% ipython --no-banner

In [1]: import numpy as np

In [2]: import numpy.linalg as la

In [3]: np.set_printoptions(precision=1, suppress=True, linewidth=120, sign=" ")

In [4]: rd = lambda a: np.round(a, 1) + 0

In [5]: m1 = np.load("x.npy")

In [6]: rd(m1)
Out[6]: 
array([[ 1. , -0.1,  0.1,  0. ,  0.1],
       [-0.1,  0.2,  0.6,  0.1,  0.8],
       [ 0.1,  0.6,  0.5, -0.1, -0.6],
       [ 0. ,  0.1, -0.1,  1. , -0.1],
       [ 0.1,  0.8, -0.6, -0.1,  0.2]])

In [7]: vals, evecs = la.eigvalsh(m1)
---------------------------------------------------------------------------
ValueError                                Traceback (most recent call last)
Cell In[7], line 1
----> 1 vals, evecs = la.eigvalsh(m1)

ValueError: too many values to unpack (expected 2)

In [8]: vals, evecs = la.eigh(m1)

In [9]: rd(evecs @ np.diag(vals) @ evecs.T)
Out[9]: 
array([[ 1. , -0.1,  0.1,  0. ,  0.1],
       [-0.1,  0.2,  0.6,  0.1,  0.8],
       [ 0.1,  0.6,  0.5, -0.1, -0.6],
       [ 0. ,  0.1, -0.1,  1. , -0.1],
       [ 0.1,  0.8, -0.6, -0.1,  0.2]])

In [10]: rd(evecs.T @ m1 @ evecs)
Out[10]: 
array([[-1.,  0.,  0.,  0.,  0.],
       [ 0.,  1.,  0.,  0.,  0.],
       [ 0.,  0.,  1.,  0.,  0.],
       [ 0.,  0.,  0.,  1.,  0.],
       [ 0.,  0.,  0.,  0.,  1.]])

In [11]: rd(la.eigvalsh(m1 + -1 * np.eye(5)))
Out[11]: array([-2.,  0.,  0.,  0.,  0.])

In [12]: rd(la.eigvalsh(m1 @ m1))
Out[12]: array([ 1.,  1.,  1.,  1.,  1.])

In [13]: rd(evecs.T @ evecs)
Out[13]: 
array([[ 1.,  0.,  0.,  0.,  0.],
       [ 0.,  1.,  0.,  0.,  0.],
       [ 0.,  0.,  1.,  0.,  0.],
       [ 0.,  0.,  0.,  1.,  0.],
       [ 0.,  0.,  0.,  0.,  1.]])

In [14]: (vals > 1e-8).sum(), (vals < -1e-8).sum()
Out[14]: (np.int64(4), np.int64(1))

In [15]: rd(la.svd(m1, compute_uv=False))
Out[15]: array([ 1.,  1.,  1.,  1.,  1.])

In [16]: data = np.load("w.npy")

In [17]: rd(data)
Out[17]: 
array([[  4.8,   3. ,   3.8,   2.7],
       [ -1.1,   3. ,  -2.1,   1.2],
       [  4.7,   3. ,   3.7,   2.7],
       [ -8.7,   3. ,  -9.7,  -0.7],
       [  4.3,   3. ,   3.3,   2.6],
       [  0.6,   3. ,  -0.4,   1.6],
       [ -8. ,   3. ,  -9. ,  -0.5],
       [ 10.4,   3. ,   9.4,   4.1],
       [ -6.3,   3. ,  -7.3,  -0.1],
       [ -0.2,   3. ,  -1.2,   1.4],
       [  5.5,   3. ,   4.5,   2.9],
       [  2.5,   3. ,   1.5,   2.1],
       [ -6. ,   3. ,  -7. ,   0. ],
       [ -7.6,   3. ,  -8.6,  -0.4],
       [ -7.5,   3. ,  -8.5,  -0.4],
       [-17. ,   3. , -18. ,  -2.7],
       [  5.5,   3. ,   4.5,   2.9],
       [  0.8,   3. ,  -0.2,   1.7]])

In [18]: vec = np.array([3, 2, 2, 0])

In [19]: h1 = np.maximum(data @ vec, 0)

In [20]: rd(np.tanh(data @ vec))
Out[20]: array([ 1. , -0.9,  1. , -1. ,  1. ,  1. , -1. ,  1. , -1. ,  1. ,  1. ,  1. , -1. , -1. , -1. , -1. ,  1. ,  1. ])

In [21]: np.flatnonzero(h1 > 1e-9)
Out[21]: array([  0,   2,   4,   5,   7,   9,  10,  11,  16,  17])

In [22]: rd(h1)
Out[22]: 
array([ 28.2,   0. ,  27.5,   0. ,  25.6,   6.8,   0. ,  56.1,   0. ,   3. ,  31.6,  16.6,   0. ,   0. ,   0. ,   0. ,
        31.7,   7.9])

In [23]: rd(np.maximum(data @ vec, 0) - np.maximum(-data @ vec, 0))
Out[23]: 
array([ 28.2,  -1.3,  27.5, -39.4,  25.6,   6.8, -36.1,  56.1, -27.3,   3. ,  31.6,  16.6, -26.2, -33.9, -33.6, -80.9,
        31.7,   7.9])

In [24]: rd(data.T @ h1)
Out[24]: array([ 1362.4,   704.8,  1127.5,   693. ])

In [25]: rd(data * (h1 > 1e-9)[:, None])
Out[25]: 
array([[ 4.8,  3. ,  3.8,  2.7],
       [ 0. ,  0. ,  0. ,  0. ],
       [ 4.7,  3. ,  3.7,  2.7],
       [ 0. ,  0. ,  0. ,  0. ],
       [ 4.3,  3. ,  3.3,  2.6],
       [ 0.6,  3. , -0.4,  1.6],
       [ 0. ,  0. ,  0. ,  0. ],
       [10.4,  3. ,  9.4,  4.1],
       [ 0. ,  0. ,  0. ,  0. ],
       [-0.2,  3. , -1.2,  1.4],
       [ 5.5,  3. ,  4.5,  2.9],
       [ 2.5,  3. ,  1.5,  2.1],
       [ 0. ,  0. ,  0. ,  0. ],
       [ 0. ,  0. ,  0. ,  0. ],
       [ 0. ,  0. ,  0. ,  0. ],
       [ 0. ,  0. ,  0. ,  0. ],
       [ 5.5,  3. ,  4.5,  2.9],
       [ 0.8,  3. , -0.2,  1.7]])

In [26]: U, sv, Vt = la.svd(data)

In [27]: rd(sv)
Out[27]: array([ 42.6,  14.3,   0. ,   0. ])

In [28]: B = U[:, :2] @ np.diag(sv[:2]) @ Vt[:2]

In [29]: la.matrix_rank(data, rtol=0.05)
Out[29]: np.int64(2)

In [30]: la.matrix_rank(B)
Out[30]: np.int64(2)

In [31]: rd(la.norm(data - B, 2)), rd(sv[2])
Out[31]: (np.float64(0.0), np.float64(0.0))

In [32]: rd(la.norm(data - B) / la.norm(data))
Out[32]: np.float64(0.0)

In [33]: B = data / np.sqrt((data ** 2).mean(axis=1, keepdims=True))

In [34]: la.matrix_rank(data - data.mean(axis=1, keepdims=True))
Out[34]: np.int64(2)

In [35]: la.matrix_rank(B) == la.matrix_rank(data)
Out[35]: np.True_

In [36]: rd(B[11])
Out[36]: array([ 1.1,  1.3,  0.6,  0.9])

In [37]: F = np.load("dump.npy")

In [38]: F
Out[38]: 
array([[-1.1, -2.3, -2. ,  0. ],
       [-1.6, -3.3, -3.3,  0. ],
       [ 0.4,  0.9,  1. ,  0. ],
       [ 0.6,  1.2,  1.3,  0. ],
       [ 1.7,  3.1,  3.1,  0.1],
       [ 0.2,  0.4,  0.3,  0. ],
       [ 0.1,  0.4,  0.2, -0.1],
       [-0.5, -0.7, -1. ,  0.1],
       [ 0.9,  1.5,  1.5, -0.1],
       [-0.7, -1.7, -1.4,  0.2],
       [-0.3, -0.3, -0.5,  0.1],
       [ 2.4,  4.4,  4.3, -0.1],
       [ 0.2,  0.6,  0.6,  0. ],
       [-0.9, -1.9, -1.9,  0.1],
       [ 0.3,  1.1,  1. ,  0. ],
       [ 2. ,  3.9,  3.9, -0.1]])

In [39]: cen = (F - F.mean(axis=0)) / F.std(axis=0)

In [40]: np.argwhere(np.abs(cen) > 2)
Out[40]: 
array([[  9,   3],
       [ 11,   0]])

In [41]: beta = la.lstsq(np.delete(cen, 0, axis=1), cen[:, 0])[0]

In [42]: rd(beta)
Out[42]: array([ 0.1,  0.9,  0. ])

In [43]: np.abs(beta).argmax()
Out[43]: np.int64(1)

In [44]: cen = F - F.mean(axis=0)

In [45]: evecs = la.svd(cen)[2][:1]

In [46]: B = cen - cen @ evecs.T @ evecs

In [47]: rd(la.norm(B) / la.norm(cen))
Out[47]: np.float64(0.1)

In [48]: rd((cen @ evecs.T).std(axis=0))
Out[48]: array([ 3.1])

In [49]: rd(B.std(axis=0))
Out[49]: array([ 0.1,  0.1,  0.1,  0.1])

In [50]: la.norm(B, axis=1).round(6).argmax()
Out[50]: np.int64(9)

In [51]: rd(np.diag(evecs.T @ evecs))
Out[51]: array([ 0.1,  0.4,  0.4,  0. ])

In [52]: B = np.c_[F[:, :3] @ np.array([[0, 3, 5], [2, 0, 4], [4, 5, 2]]), np.array([6, 5, 2, 1, 0, 8, 6, 3, 4, 3, 6, 8, 2, 5, 0, 7])]

In [53]: rd(B)
Out[53]: 
array([[-12.6, -13.3, -18.7,   6. ],
       [-19.8, -21.3, -27.8,   5. ],
       [  5.8,   6.2,   7.6,   2. ],
       [  7.6,   8.3,  10.4,   1. ],
       [ 18.6,  20.6,  27.1,   0. ],
       [  2. ,   2.1,   3.2,   8. ],
       [  1.6,   1.3,   2.5,   6. ],
       [ -5.4,  -6.5,  -7.3,   3. ],
       [  9. ,  10.2,  13.5,   4. ],
       [ -9. ,  -9.1, -13.1,   3. ],
       [ -2.6,  -3.4,  -3.7,   6. ],
       [ 26. ,  28.7,  38.2,   8. ],
       [  3.6,   3.6,   4.6,   2. ],
       [-11.4, -12.2, -15.9,   5. ],
       [  6.2,   5.9,   7.9,   0. ],
       [ 23.4,  25.5,  33.4,   7. ]])

In [54]: la.matrix_rank(B)
Out[54]: np.int64(4)

In [55]: rd(la.norm(la.qr(F)[0].T @ B, axis=0) ** 2 / ((B ** 2).sum(axis=0) + 1e-12))
Out[55]: array([ 1. ,  1. ,  1. ,  0.1])

In [56]: proj = F @ la.solve(F.T @ F, F.T)

In [57]: np.allclose(proj @ proj, proj)
Out[57]: True

In [58]: la.norm(F, axis=1).argmax()
Out[58]: np.int64(11)

In [59]: rd(la.norm(F, 1)), rd(la.norm(F, np.inf))
Out[59]: (np.float64(27.7), np.float64(11.2))

In [60]: rd(la.norm(F, axis=1))
Out[60]: array([ 3.2,  4.9,  1.4,  1.9,  4.7,  0.5,  0.5,  1.3,  2.3,  2.3,  0.7,  6.6,  0.9,  2.8,  1.5,  5.9])

In [61]: rd(la.norm(F, "nuc"))
Out[61]: np.float64(14.0)

In [62]: rd(F[10] @ F[7])
Out[62]: np.float64(0.9)

In [63]: rd(la.norm(F, axis=0))
Out[63]: array([ 4.4,  8.6,  8.5,  0.3])

In [64]: W0 = np.array([[-1, 2, 0, -1], [-3, -3, -3, -3], [-3, 3, 1, -2], [2, 3, 1, 2]])

In [65]: np.argsort(-la.norm(F, axis=0).round(6), kind="stable")[:3]
Out[65]: array([ 1,  2,  0])

In [66]: la.cond(F) > 100
Out[66]: np.False_

In [67]: [round(float(x), 1) for x in la.svd(F, compute_uv=False)[:3]]
Out[67]: [12.8, 0.5, 0.3]

In [68]: rd(la.norm(F, 2) / la.norm(F))
Out[68]: np.float64(1.0)

In [69]: rd(np.abs(la.svd(F)[2][-1]))
Out[69]: array([ 0.1,  0.1,  0.2,  1. ])

In [70]: rng = np.random.default_rng(113)

In [71]: labels = rng.permutation(4)

In [72]: B = W0[:, labels] * rng.choice([-1, 1], 4)

In [73]: B
Out[73]: 
array([[ 1,  2,  0,  1],
       [ 3, -3,  3,  3],
       [ 2,  3, -1,  3],
       [-2,  3, -1, -2]])

In [74]: U, _, Vt = la.svd(W0.T @ B)

In [75]: rd(la.lstsq(W0, B)[0])
Out[75]: 
array([[ 0.,  0.,  0., -1.],
       [ 0.,  1.,  0.,  0.],
       [ 0.,  0., -1.,  0.],
       [-1.,  0.,  0.,  0.]])

In [76]: U, sv, Vt = la.svd(W0, full_matrices=False)

In [77]: rd(U.T @ U)
Out[77]: 
array([[ 1.,  0.,  0.,  0.],
       [ 0.,  1.,  0.,  0.],
       [ 0.,  0.,  1.,  0.],
       [ 0.,  0.,  0.,  1.]])

In [78]: rd(np.cumsum(sv ** 2) / np.sum(sv ** 2))
Out[78]: array([ 0.6,  1. ,  1. ,  1. ])

In [79]: rd(sv / sv[0])
Out[79]: array([ 1. ,  0.7,  0.2,  0. ])

In [80]: rd(U.T @ W0 @ Vt.T)
Out[80]: 
array([[ 7.3,  0. ,  0. ,  0. ],
       [ 0. ,  5.3,  0. ,  0. ],
       [ 0. ,  0. ,  1.3,  0. ],
       [ 0. ,  0. ,  0. ,  0.2]])

In [81]: mat = np.array([[0, 0, 0, 0, 0],
    ...:     [-1, -1, 0, 0, 0],
    ...:     [-1, 1, -1, 0, 0],
    ...:     [0, 0, -1, 0, 0],
    ...:     [0, 1, 1, 0, 1]])

In [82]: # rank 4

In [83]: np.allclose(W0, W0.T)
Out[83]: False

In [84]: rd(la.det(W0))
Out[84]: np.float64(12.0)

In [85]: (W0 - W0.T) / 2
Out[85]: 
array([[ 0. ,  2.5,  1.5, -1.5],
       [-2.5,  0. , -3. , -3. ],
       [-1.5,  3. ,  0. , -1.5],
       [ 1.5,  3. ,  1.5,  0. ]])
